$ python3 -q
>>> import numpy as np
>>> np.set_printoptions(suppress=True, linewidth=200)
>>> W0 = np.load("a.npy")
>>> W0
array([[ 47,  14, -37, -24, -35,   1, -25],
       [ 14,  63, -10,   3, -43, -34, -42],
       [-37, -10,  72,  36,  60,   7,  -6],
       [-24,   3,  36,  39,  22, -21,  -4],
       [-35, -43,  60,  22,  85,  24,  20],
       [  1, -34,   7, -21,  24,  46,   7],
       [-25, -42,  -6,  -4,  20,   7,  60]])
>>> # rank 6
>>> r = np.linalg.matrix_rank(W0)
>>> r
np.int64(6)
>>> ns = np.linalg.svd(W0)[2][r:].T
>>> [int(np.linalg.matrix_rank(np.delete(W0, i, axis=0))) for i in range(7)]
[6, 6, 6, 6, 6, 6, 6]
>>> [int(np.linalg.matrix_rank(W0[:i])) for i in range(1, len(W0) + 1)]
[1, 2, 3, 4, 5, 6, 6]
>>> J = np.load("sample3.npy")
>>> J
array([[ 0,  4, -5, -5,  2, -6,  8, -2],
       [-4,  0, -7,  4,  5,  4, -6,  0],
       [ 5,  7,  0,  3,  3,  3, -2,  2],
       [ 5, -4, -3,  0,  5, -8,  5,  4],
       [-2, -5, -3, -5,  0,  3, -3, -9],
       [ 6, -4, -3,  8, -3,  0, -3, -7],
       [-8,  6,  2, -5,  3,  3,  0, -5],
       [ 2,  0, -2, -4,  9,  7,  5,  0]])
>>> # skew-symmetric
>>> x = np.array([1, 0, 0, 0, 1, 0, 2, 1])
>>> np.round(np.linalg.svd(J, compute_uv=False), 2)
array([18.79, 18.79, 14.42, 14.42,  9.43,  9.43,  3.65,  3.65])
>>> O = np.linalg.solve(np.eye(8) - J, np.eye(8) + J)
>>> np.round(O @ O.T, 2) + 0
array([[1., 0., 0., 0., 0., 0., 0., 0.],
       [0., 1., 0., 0., 0., 0., 0., 0.],
       [0., 0., 1., 0., 0., 0., 0., 0.],
       [0., 0., 0., 1., 0., 0., 0., 0.],
       [0., 0., 0., 0., 1., 0., 0., 0.],
       [0., 0., 0., 0., 0., 1., 0., 0.],
       [0., 0., 0., 0., 0., 0., 1., 0.],
       [0., 0., 0., 0., 0., 0., 0., 1.]])
>>> round(np.linalg.det(O), 2)
np.float64(1.0)
>>> data = np.load("case10.npy")
>>> data
array([[ 5.56, -5.42,  0.37, -3.38, -7.24, -8.47, -0.41, -0.9 ,  5.98, -3.91],
       [ 2.98, -3.31,  1.24, -2.95, -6.19, -6.63,  0.5 , -0.51,  6.99, -4.93],
       [ 1.74, -2.69,  0.04, -4.91, -6.89, -6.15,  0.  ,  1.99,  5.56, -2.77],
       [ 1.5 , -3.71, -1.82, -3.29, -5.24, -6.34, -0.22,  0.45,  6.03, -2.08],
       [ 3.68, -4.28,  1.65, -3.39, -4.91, -5.89, -0.92, -0.69,  3.64, -3.07],
       [ 2.59, -4.29, -0.4 , -2.31, -5.08, -7.38,  1.33, -0.17,  4.75, -2.61],
       [ 4.17, -3.94, -0.18, -2.23, -5.66, -6.98,  1.05,  1.08,  5.73, -4.11],
       [ 2.98, -3.2 ,  0.59, -2.42, -6.49, -5.58, -0.51, -1.78,  5.99, -2.71],
       [ 2.77, -2.41, -0.41, -2.78, -5.83, -6.85, -1.51, -1.28,  5.01, -3.13],
       [ 3.36, -3.23, -0.27, -2.52, -5.09, -6.13,  2.1 , -0.58,  6.59, -2.57],
       [ 3.13, -3.41,  0.09, -1.15, -7.29, -7.42,  0.82,  0.15,  6.22, -3.99],
       [ 2.76, -2.3 ,  0.84, -3.33, -7.12, -5.53,  0.3 , -0.35,  6.01, -3.17],
       [ 2.99, -3.3 , -0.29, -0.81, -6.61, -6.29, -0.02,  0.8 ,  7.77, -3.71],
       [ 1.11, -4.33,  0.41, -1.51, -6.19, -5.97,  0.66, -0.6 ,  7.13, -3.81],
       [ 2.72, -3.62,  0.47, -0.34, -4.91, -5.48,  1.85,  1.46,  5.49, -4.45],
       [ 3.38, -2.68,  0.1 , -4.1 , -5.15, -6.1 , -0.47, -0.44,  6.  , -3.19],
       [ 3.95, -2.46,  0.44, -4.49, -3.89, -4.66,  0.74, -0.25,  5.55, -4.66],
       [ 2.19, -3.45, -0.97, -3.24, -5.84, -5.04,  1.41, -0.47,  5.25, -4.23],
       [ 4.65, -3.23, -0.5 , -1.39, -6.03, -5.67,  0.85, -0.68,  5.27, -2.9 ],
       [ 5.21, -2.38,  0.31, -2.61, -7.46, -6.46, -1.49, -0.1 ,  5.69, -3.13],
       [ 3.27, -5.85,  0.59, -2.89, -5.84, -6.19,  0.43,  0.71,  7.23, -1.82],
       [ 4.43, -2.24, -0.58, -3.19, -4.58, -7.13,  1.48, -0.16,  6.5 , -2.81],
       [ 3.45, -1.53, -3.02, -3.7 , -6.42, -5.39,  0.55,  1.16,  5.33, -3.42],
       [ 2.91, -3.17,  0.23, -3.21, -6.36, -5.64, -0.52, -0.56,  4.45, -2.58],
       [ 1.59, -4.66,  0.53, -2.07, -7.74, -6.68, -0.41,  1.8 ,  5.65, -2.17],
       [ 3.83, -3.32,  0.21, -1.02, -4.51, -4.15, -0.79, -0.06,  6.68, -2.6 ],
       [ 4.7 , -2.85, -0.09, -4.94, -5.34, -6.77, -0.55,  0.02,  6.58, -4.09],
       [ 1.99, -2.66, -0.34, -3.17, -6.04, -6.48,  0.61, -0.49,  5.99, -2.11],
       [ 3.14, -2.85, -0.27, -2.03, -7.07, -6.41, -1.64, -0.33,  7.86, -3.28],
       [ 4.03, -2.65, -0.71, -2.91, -6.55, -7.4 , -1.55, -0.2 ,  5.91, -1.76],
       [ 1.66, -3.68,  0.1 , -2.61, -7.38, -5.45,  1.44,  0.03,  7.21, -3.73],
       [ 1.09, -2.35,  0.  , -1.62, -5.72, -4.43,  1.4 ,  0.97,  6.14, -1.99],
       [ 4.56, -3.49,  0.45, -4.67, -6.19, -6.01,  0.77, -1.47,  7.74, -0.53]])
>>> rng = np.random.default_rng(536463)
>>> labels = rng.permutation(10)
>>> A2 = data[:, labels] * rng.choice([-1, 1], 10)
>>> A2
array([[ 3.91, -5.42, -5.56,  5.98,  0.9 ,  0.41,  3.38, -8.47, -7.24,  0.37],
       [ 4.93, -3.31, -2.98,  6.99,  0.51, -0.5 ,  2.95, -6.63, -6.19,  1.24],
       [ 2.77, -2.69, -1.74,  5.56, -1.99, -0.  ,  4.91, -6.15, -6.89,  0.04],
       [ 2.08, -3.71, -1.5 ,  6.03, -0.45,  0.22,  3.29, -6.34, -5.24, -1.82],
       [ 3.07, -4.28, -3.68,  3.64,  0.69,  0.92,  3.39, -5.89, -4.91,  1.65],
       [ 2.61, -4.29, -2.59,  4.75,  0.17, -1.33,  2.31, -7.38, -5.08, -0.4 ],
       [ 4.11, -3.94, -4.17,  5.73, -1.08, -1.05,  2.23, -6.98, -5.66, -0.18],
       [ 2.71, -3.2 , -2.98,  5.99,  1.78,  0.51,  2.42, -5.58, -6.49,  0.59],
       [ 3.13, -2.41, -2.77,  5.01,  1.28,  1.51,  2.78, -6.85, -5.83, -0.41],
       [ 2.57, -3.23, -3.36,  6.59,  0.58, -2.1 ,  2.52, -6.13, -5.09, -0.27],
       [ 3.99, -3.41, -3.13,  6.22, -0.15, -0.82,  1.15, -7.42, -7.29,  0.09],
       [ 3.17, -2.3 , -2.76,  6.01,  0.35, -0.3 ,  3.33, -5.53, -7.12,  0.84],
       [ 3.71, -3.3 , -2.99,  7.77, -0.8 ,  0.02,  0.81, -6.29, -6.61, -0.29],
       [ 3.81, -4.33, -1.11,  7.13,  0.6 , -0.66,  1.51, -5.97, -6.19,  0.41],
       [ 4.45, -3.62, -2.72,  5.49, -1.46, -1.85,  0.34, -5.48, -4.91,  0.47],
       [ 3.19, -2.68, -3.38,  6.  ,  0.44,  0.47,  4.1 , -6.1 , -5.15,  0.1 ],
       [ 4.66, -2.46, -3.95,  5.55,  0.25, -0.74,  4.49, -4.66, -3.89,  0.44],
       [ 4.23, -3.45, -2.19,  5.25,  0.47, -1.41,  3.24, -5.04, -5.84, -0.97],
       [ 2.9 , -3.23, -4.65,  5.27,  0.68, -0.85,  1.39, -5.67, -6.03, -0.5 ],
       [ 3.13, -2.38, -5.21,  5.69,  0.1 ,  1.49,  2.61, -6.46, -7.46,  0.31],
       [ 1.82, -5.85, -3.27,  7.23, -0.71, -0.43,  2.89, -6.19, -5.84,  0.59],
       [ 2.81, -2.24, -4.43,  6.5 ,  0.16, -1.48,  3.19, -7.13, -4.58, -0.58],
       [ 3.42, -1.53, -3.45,  5.33, -1.16, -0.55,  3.7 , -5.39, -6.42, -3.02],
       [ 2.58, -3.17, -2.91,  4.45,  0.56,  0.52,  3.21, -5.64, -6.36,  0.23],
       [ 2.17, -4.66, -1.59,  5.65, -1.8 ,  0.41,  2.07, -6.68, -7.74,  0.53],
       [ 2.6 , -3.32, -3.83,  6.68,  0.06,  0.79,  1.02, -4.15, -4.51,  0.21],
       [ 4.09, -2.85, -4.7 ,  6.58, -0.02,  0.55,  4.94, -6.77, -5.34, -0.09],
       [ 2.11, -2.66, -1.99,  5.99,  0.49, -0.61,  3.17, -6.48, -6.04, -0.34],
       [ 3.28, -2.85, -3.14,  7.86,  0.33,  1.64,  2.03, -6.41, -7.07, -0.27],
       [ 1.76, -2.65, -4.03,  5.91,  0.2 ,  1.55,  2.91, -7.4 , -6.55, -0.71],
       [ 3.73, -3.68, -1.66,  7.21, -0.03, -1.44,  2.61, -5.45, -7.38,  0.1 ],
       [ 1.99, -2.35, -1.09,  6.14, -0.97, -1.4 ,  1.62, -4.43, -5.72,  0.  ],
       [ 0.53, -3.49, -4.56,  7.74,  1.47, -0.77,  4.67, -6.01, -6.19,  0.45]])
>>> U, _, vt = np.linalg.svd(data.T @ A2)
>>> labels
array([9, 1, 0, 8, 7, 6, 3, 5, 4, 2])
>>> np.round(U @ vt, 2) + 0
array([[ 0.,  0., -1.,  0.,  0.,  0.,  0.,  0.,  0.,  0.],
       [ 0.,  1.,  0.,  0.,  0.,  0.,  0.,  0.,  0.,  0.],
       [ 0.,  0.,  0.,  0.,  0.,  0.,  0.,  0.,  0.,  1.],
       [ 0.,  0.,  0.,  0.,  0.,  0., -1.,  0.,  0.,  0.],
       [ 0.,  0.,  0.,  0.,  0.,  0.,  0.,  0.,  1.,  0.],
       [ 0.,  0.,  0.,  0.,  0.,  0.,  0.,  1.,  0.,  0.],
       [ 0.,  0.,  0.,  0.,  0., -1.,  0.,  0.,  0.,  0.],
       [ 0.,  0.,  0.,  0., -1.,  0.,  0.,  0.,  0.,  0.],
       [ 0.,  0.,  0.,  1.,  0.,  0.,  0.,  0.,  0.,  0.],
       [-1.,  0.,  0.,  0.,  0.,  0.,  0.,  0.,  0.,  0.]])
>>> hat = data @ np.linalg.solve(data.T @ data, data.T)
>>> np.round(hat @ data[:, 1], 2)
array([-5.42, -3.31, -2.69, -3.71, -4.28, -4.29, -3.94, -3.2 , -2.41, -3.23, -3.41, -2.3 , -3.3 , -4.33, -3.62, -2.68, -2.46, -3.45, -3.23, -2.38, -5.85, -2.24, -1.53, -3.17, -4.66, -3.32, -2.85,
       -2.66, -2.85, -2.65, -3.68, -2.35, -3.49])
>>> np.round(np.linalg.eigvalsh(hat), 2) + 0
array([0., 0., 0., 0., 0., 0., 0., 0., 0., 0., 0., 0., 0., 0., 0., 0., 0., 0., 0., 0., 0., 0., 0., 1., 1., 1., 1., 1., 1., 1., 1., 1., 1.])
>>> np.allclose(hat @ hat, hat)
True
>>> A2 = np.c_[data[:, :6] @ np.array([[5, 4, -5, 5, -4, 3],
...     [1, 0, -4, -5, 5, -3],
...     [2, 3, 5, 0, 3, -5],
...     [-3, 0, 1, 4, 0, 5],
...     [5, 2, 5, 2, 4, -3],
...     [2, 1, -5, -1, 2, -2]]), np.array([1, 3, 1, -1, 2, -3, 2, 3, 1, 2, -2, 0, -2, -3, 1, -3, -2, 3, -1, -1, 3, -2, -3, 1, 3, -1, 0, 2, 0, -1, 0, -3, -2])]
>>> A2.round(2)
array([[-19.88,   0.4 ,  -1.5 ,  35.37, -94.13,  52.85,   1.  ],
       [-21.29,  -3.37,   3.79,  13.9 , -62.77,  29.75,   3.  ],
       [-25.93, -12.85,  -6.35,  -5.12, -60.15,  21.51,   1.  ],
       [-28.86, -16.28,   0.45,   8.75, -63.65,  36.68,  -1.  ],
       [ -8.74,   3.96,   8.48,  22.31, -62.59,  25.19,   2.  ],
       [-25.37,  -8.38,  11.4 ,  22.38, -68.09,  41.09,  -3.  ],
       [-19.02,  -2.16,  -1.62,  27.29, -73.52,  45.02,   2.  ],
       [-23.47,  -4.87,  -6.12,  13.82, -63.27,  34.12,   3.  ],
       [-23.89,  -8.66,  -3.94,   9.97, -61.38,  34.88,   1.  ],
       [-17.12,  -3.68,  -2.55,  18.82, -63.02,  36.05,   2.  ],
       [-35.42,  -9.21,  -2.06,  20.94, -73.3 ,  50.13,  -2.  ],
       [-23.49,  -6.21, -11.68,   3.27, -59.56,  26.75,   0.  ],
       [-32.13,  -8.42,  -5.61,  21.28, -68.35,  48.68,  -2.  ],
       [-36.32, -12.68,  11.21,  14.75, -61.56,  37.23,  -3.  ],
       [-23.57,  -3.01,   5.74,  26.  , -58.17,  40.66,   1.  ],
       [-11.23,  -2.58,  -5.03,   9.7 , -59.42,  24.83,  -3.  ],
       [  2.87,   4.68,  -8.35,  10.97, -51.66,  15.57,  -2.  ],
       [-24.  , -10.87,  -9.24,   8.6 , -62.36,  33.17,   3.  ],
       [-18.3 ,  -0.63, -16.02,  27.45, -71.71,  48.62,  -1.  ],
       [-18.1 ,   0.39, -22.59,  19.05, -74.57,  43.47,  -1.  ],
       [-21.23,  -3.02,   8.86,  28.55, -76.3 ,  39.86,   3.  ],
       [ -8.84,  -0.31,  -6.53,  18.56, -63.24,  34.96,  -2.  ],
       [-22.1 , -13.49, -35.08,   2.65, -66.97,  41.58,  -3.  ],
       [-21.61,  -6.03,  -7.53,  10.48, -63.52,  31.4 ,   1.  ],
       [-41.5 , -14.21,   5.97,  14.17, -72.39,  42.33,   3.  ],
       [-11.54,   2.78,  -7.64,  26.8 , -57.63,  37.13,  -1.  ],
       [ -4.95,   1.08, -10.34,  14.08, -68.22,  27.96,   0.  ],
       [-27.04, -11.62,  -1.98,   4.97, -59.4 ,  30.88,   2.  ],
       [-29.77,  -8.8 , -10.98,  14.1 , -68.72,  43.2 ,   0.  ],
       [-22.74,  -6.51, -11.76,  16.06, -72.5 ,  43.49,  -1.  ],
       [-35.15, -13.27,  -5.34,   6.95, -65.16,  35.51,   0.  ],
       [-29.5 , -11.51,  -4.12,   3.71, -47.85,  28.24,  -3.  ],
       [ -8.75,   1.2 , -12.16,  15.2 , -71.12,  29.14,  -2.  ]])
>>> np.round(np.linalg.norm(A2 - data @ np.linalg.lstsq(data, A2)[0], axis=0), 2) + 0
array([0.  , 0.  , 0.  , 0.  , 0.  , 0.  , 9.93])
>>> np.linalg.matrix_rank(A2)
np.int64(7)
>>> np.round(np.linalg.lstsq(data, A2[:, 0])[0], 2) + 0
array([ 5.,  1.,  2., -3.,  5.,  2.,  0.,  0.,  0.,  0.])
>>> np.linalg.matrix_rank(np.c_[data, A2])
np.int64(11)
>>> O, V = np.linalg.qr(data[:, :7])[0], np.linalg.qr(data[:, 7:])[0]
>>> sig = np.linalg.svd(O.T @ V, compute_uv=False)
>>> np.round(np.linalg.norm(O @ O.T - V @ V.T, 2), 2)
np.float64(1.0)
>>> (sig > 0.9).sum()
np.int64(1)
>>> np.round(np.linalg.norm(J[6], 1), 2), np.round(np.linalg.norm(J[6], np.inf), 2)
(np.float64(32.0), np.float64(8.0))
>>> J[6] @ J[0]
np.int64(37)
>>> np.round(np.linalg.norm(J, "nuc"), 2)
np.float64(92.56)
>>> round(float(np.linalg.norm(J) ** 2 / np.linalg.norm(J, 2) ** 2), 2)
3.76
>>> F = np.loadtxt("dump.csv", delimiter=",")
>>> F
array([[ 4.,  0.,  0.,  0.,  0.],
       [ 0., 13.,  3., -6., 12.],
       [ 0.,  3.,  5., -2.,  4.],
       [ 0., -6., -2.,  8., -8.],
       [ 0., 12.,  4., -8., 20.]])
>>> # symmetric, so the eigenvalues are real
>>> f, v = F[3], F[4]
>>> f @ v
np.float64(-304.0)
>>> p = (f @ v) / (f @ f) * f
>>> np.round(v - p, 2)
array([0.  , 1.14, 0.38, 6.48, 5.52])
>>> p.round(2)
array([ -0.  ,  10.86,   3.62, -14.48,  14.48])
>>> round(np.linalg.norm(f + v) ** 2 + np.linalg.norm(f - v) ** 2, 2)
np.float64(1584.0)
>>> K = np.loadtxt("arr.csv", delimiter=",")
>>> K
array([[ 2., -2.,  0.,  1., -1.,  0., -5., -3., -4.,  2.],
       [-2.,  2.,  2.,  2.,  1.,  0., -5.,  6.,  2.,  1.],
       [ 0.,  2.,  2., -6.,  4.,  4.,  2., -1.,  2.,  5.],
       [ 1.,  2., -6.,  0.,  2.,  3., -1., -2., -3., -1.],
       [-1.,  1.,  4.,  2.,  0., -4.,  0., -2., -4., -3.],
       [ 0.,  0.,  4.,  3., -4.,  0., -2., -1.,  0.,  1.],
       [-5., -5.,  2., -1.,  0., -2.,  6.,  2.,  3., -2.],
       [-3.,  6., -1., -2., -2., -1.,  2., -2., -2.,  0.],
       [-4.,  2.,  2., -3., -4.,  0.,  3., -2., -4., -3.],
       [ 2.,  1.,  5., -1., -3.,  1., -2.,  0., -3., -6.]])
>>> t = np.radians(60)
>>> r_ = np.eye(10)
>>> r_[0, 0] = r_[5, 5] = np.cos(t)
>>> r_[0, 5], r_[5, 0] = -np.sin(t), np.sin(t)
>>> r_.round(2)
array([[ 0.5 ,  0.  ,  0.  ,  0.  ,  0.  , -0.87,  0.  ,  0.  ,  0.  ,  0.  ],
       [ 0.  ,  1.  ,  0.  ,  0.  ,  0.  ,  0.  ,  0.  ,  0.  ,  0.  ,  0.  ],
       [ 0.  ,  0.  ,  1.  ,  0.  ,  0.  ,  0.  ,  0.  ,  0.  ,  0.  ,  0.  ],
       [ 0.  ,  0.  ,  0.  ,  1.  ,  0.  ,  0.  ,  0.  ,  0.  ,  0.  ,  0.  ],
       [ 0.  ,  0.  ,  0.  ,  0.  ,  1.  ,  0.  ,  0.  ,  0.  ,  0.  ,  0.  ],
       [ 0.87,  0.  ,  0.  ,  0.  ,  0.  ,  0.5 ,  0.  ,  0.  ,  0.  ,  0.  ],
       [ 0.  ,  0.  ,  0.  ,  0.  ,  0.  ,  0.  ,  1.  ,  0.  ,  0.  ,  0.  ],
       [ 0.  ,  0.  ,  0.  ,  0.  ,  0.  ,  0.  ,  0.  ,  1.  ,  0.  ,  0.  ],
       [ 0.  ,  0.  ,  0.  ,  0.  ,  0.  ,  0.  ,  0.  ,  0.  ,  1.  ,  0.  ],
       [ 0.  ,  0.  ,  0.  ,  0.  ,  0.  ,  0.  ,  0.  ,  0.  ,  0.  ,  1.  ]])
>>> A2 = K @ r_.T
>>> np.round(np.linalg.det(r_), 2), np.trace(r_)
(np.float64(1.0), np.float64(9.0))
>>> A2.round(2)
array([[ 1.  , -2.  ,  0.  ,  1.  , -1.  ,  1.73, -5.  , -3.  , -4.  ,  2.  ],
       [-1.  ,  2.  ,  2.  ,  2.  ,  1.  , -1.73, -5.  ,  6.  ,  2.  ,  1.  ],
       [-3.46,  2.  ,  2.  , -6.  ,  4.  ,  2.  ,  2.  , -1.  ,  2.  ,  5.  ],
       [-2.1 ,  2.  , -6.  ,  0.  ,  2.  ,  2.37, -1.  , -2.  , -3.  , -1.  ],
       [ 2.96,  1.  ,  4.  ,  2.  ,  0.  , -2.87,  0.  , -2.  , -4.  , -3.  ],
       [ 0.  ,  0.  ,  4.  ,  3.  , -4.  ,  0.  , -2.  , -1.  ,  0.  ,  1.  ],
       [-0.77, -5.  ,  2.  , -1.  ,  0.  , -5.33,  6.  ,  2.  ,  3.  , -2.  ],
       [-0.63,  6.  , -1.  , -2.  , -2.  , -3.1 ,  2.  , -2.  , -2.  ,  0.  ],
       [-2.  ,  2.  ,  2.  , -3.  , -4.  , -3.46,  3.  , -2.  , -4.  , -3.  ],
       [ 0.13,  1.  ,  5.  , -1.  , -3.  ,  2.23, -2.  ,  0.  , -3.  , -6.  ]])
>>> np.allclose(np.linalg.norm(K, axis=1), np.linalg.norm(A2, axis=1))
True
>>> np.round(np.abs(A2 - K).max(axis=0), 2)
array([4.23, 0.  , 0.  , 0.  , 0.  , 3.46, 0.  , 0.  , 0.  , 0.  ])
